% ipython --no-banner

In [1]: import numpy as np

In [2]: np.set_printoptions(precision=2, suppress=True, linewidth=160)

In [3]: rd = lambda a: np.round(a, 2) + 0

In [4]: rng = np.random.default_rng(4924)

In [5]: J = np.array([[-5, -5, 2],
   ...:     [-2, -2, 4],
   ...:     [3, 4, 1],
   ...:     [4, -5, 5],
   ...:     [0, 0, 5],
   ...:     [5, -4, -1],
   ...:     [-5, 2, -4]]) * (rng.random((7, 3)) < 0.3)

In [6]: print(J)
[[ 0  0  0]
 [ 0  0  0]
 [ 3  0  0]
 [ 4  0  0]
 [ 0  0  0]
 [ 0 -4  0]
 [ 0  0  0]]

In [7]: # looks like rank 2

In [8]: print(rd(J @ np.linalg.pinv(J) @ J))
[[ 0.  0.  0.]
 [ 0.  0.  0.]
 [ 3.  0.  0.]
 [ 4.  0.  0.]
 [ 0.  0.  0.]
 [ 0. -4.  0.]
 [ 0.  0.  0.]]

In [9]: print(np.linalg.lstsq(J[:-1].T, J[-1])[2])
2

In [10]: M2 = J + rng.integers(-2, 3, (7, 2)) @ rng.integers(-2, 3, (2, 3))

In [11]: print(M2)
[[ 2  5  1]
 [-4 -1 -2]
 [ 5 -4  1]
 [ 4 -6  0]
 [-2 -5 -1]
 [ 2 -5  1]
 [ 0  3  0]]

In [12]: print(rd(np.linalg.svd(M2 - J, compute_uv=False)))
[10.78  6.07  0.  ]

In [13]: print(np.abs(M2 - J).sum(axis=1))
[8 7 7 6 8 4 3]

In [14]: print(np.linalg.matrix_rank(M2 - J, tol=1e-8))
2

In [15]: E = np.array([[0, 2, -7, 1, -7],
    ...:     [-7, -4, -5, -8, 2],
    ...:     [-7, 1, -9, -4, -9],
    ...:     [-1, 7, 2, -8, 2],
    ...:     [6, 5, -2, 2, 8],
    ...:     [0, -2, 0, 4, -2],
    ...:     [7, 6, -2, 9, -9]])

In [16]: x = np.array([1, 2, 2, 3, 1])

In [17]: target = E @ x

In [18]: print(rd(np.linalg.solve(E.T @ E, E.T @ target)))
[1. 2. 2. 3. 1.]

In [19]: target = target + 0.02 * rng.normal(size=7)

In [20]: print(rd(target))
[-14.01 -47.02 -43.99  -5.03  26.     5.97  33.03]

In [21]: beta, *_ = np.linalg.lstsq(E, target)

In [22]: print(beta.round())
[1. 2. 2. 3. 1.]

In [23]: print(rd(E.T @ (target - E @ beta)))
[0. 0. 0. 0. 0.]

In [24]: print(rd(beta))
[1. 2. 2. 3. 1.]

In [25]: def softmax(z):
    ...:     e = np.exp(z - z.max(axis=-1, keepdims=True))
    ...:     return e / e.sum(axis=-1, keepdims=True)
    ...: 

In [26]: print(rd(softmax(10 * E[3])))
[0. 1. 0. 0. 0.]

In [27]: scores = E @ E.T / np.sqrt(5)

In [28]: print(rd(softmax(scores + np.triu(np.full(scores.shape, -np.inf), 1))))
[[1.   0.   0.   0.   0.   0.   0.  ]
 [0.   1.   0.   0.   0.   0.   0.  ]
 [0.   0.   1.   0.   0.   0.   0.  ]
 [0.   0.   0.   1.   0.   0.   0.  ]
 [0.   0.   0.   0.   1.   0.   0.  ]
 [0.01 0.   0.   0.   0.   0.99 0.  ]
 [0.   0.   0.   0.   0.   0.   1.  ]]

In [29]: r0 = np.array([4, 2, 6])

In [30]: print(np.array([np.convolve(row, r0, "same") for row in E]))
[[  8 -24   2 -68  -8]
 [-30 -70 -66 -38 -44]
 [-10 -76 -28 -98 -42]
 [ 26  16  14   4 -44]
 [ 32  38  34  24  28]
 [ -8  -4   4   0  20]
 [ 38  46  68 -30  36]]

In [31]: print(np.cross(E[6, :3], E[0, :3]))
[-38  49  14]

In [32]: print(np.polyval(r0, E[6]))
[216 162  18 348 312]

In [33]: labels = rng.permutation(5)

In [34]: M2 = E[:, labels] * rng.choice([-1, 1], 5)

In [35]: print(M2)
[[-7  0 -2 -7 -1]
 [ 2  7  4 -5  8]
 [-9  7 -1 -9  4]
 [ 2  1 -7  2  8]
 [ 8 -6 -5 -2 -2]
 [-2  0  2  0 -4]
 [-9 -7 -6 -2 -9]]

In [36]: left, _, Vt = np.linalg.svd(E.T @ M2)

In [37]: print(labels)
[4 0 1 2 3]

In [38]: r0, v = E[6], E[3]

In [39]: print(r0 @ v)
-59

In [40]: print(r0 @ r0)
251

In [41]: p = (r0 @ v) / (r0 @ r0) * r0

In [42]: print(rd(np.linalg.norm(r0 + v) ** 2 + np.linalg.norm(r0 - v) ** 2))
746.0

In [43]: print(rd(v - p))
[ 0.65  8.41  1.53 -5.88 -0.12]
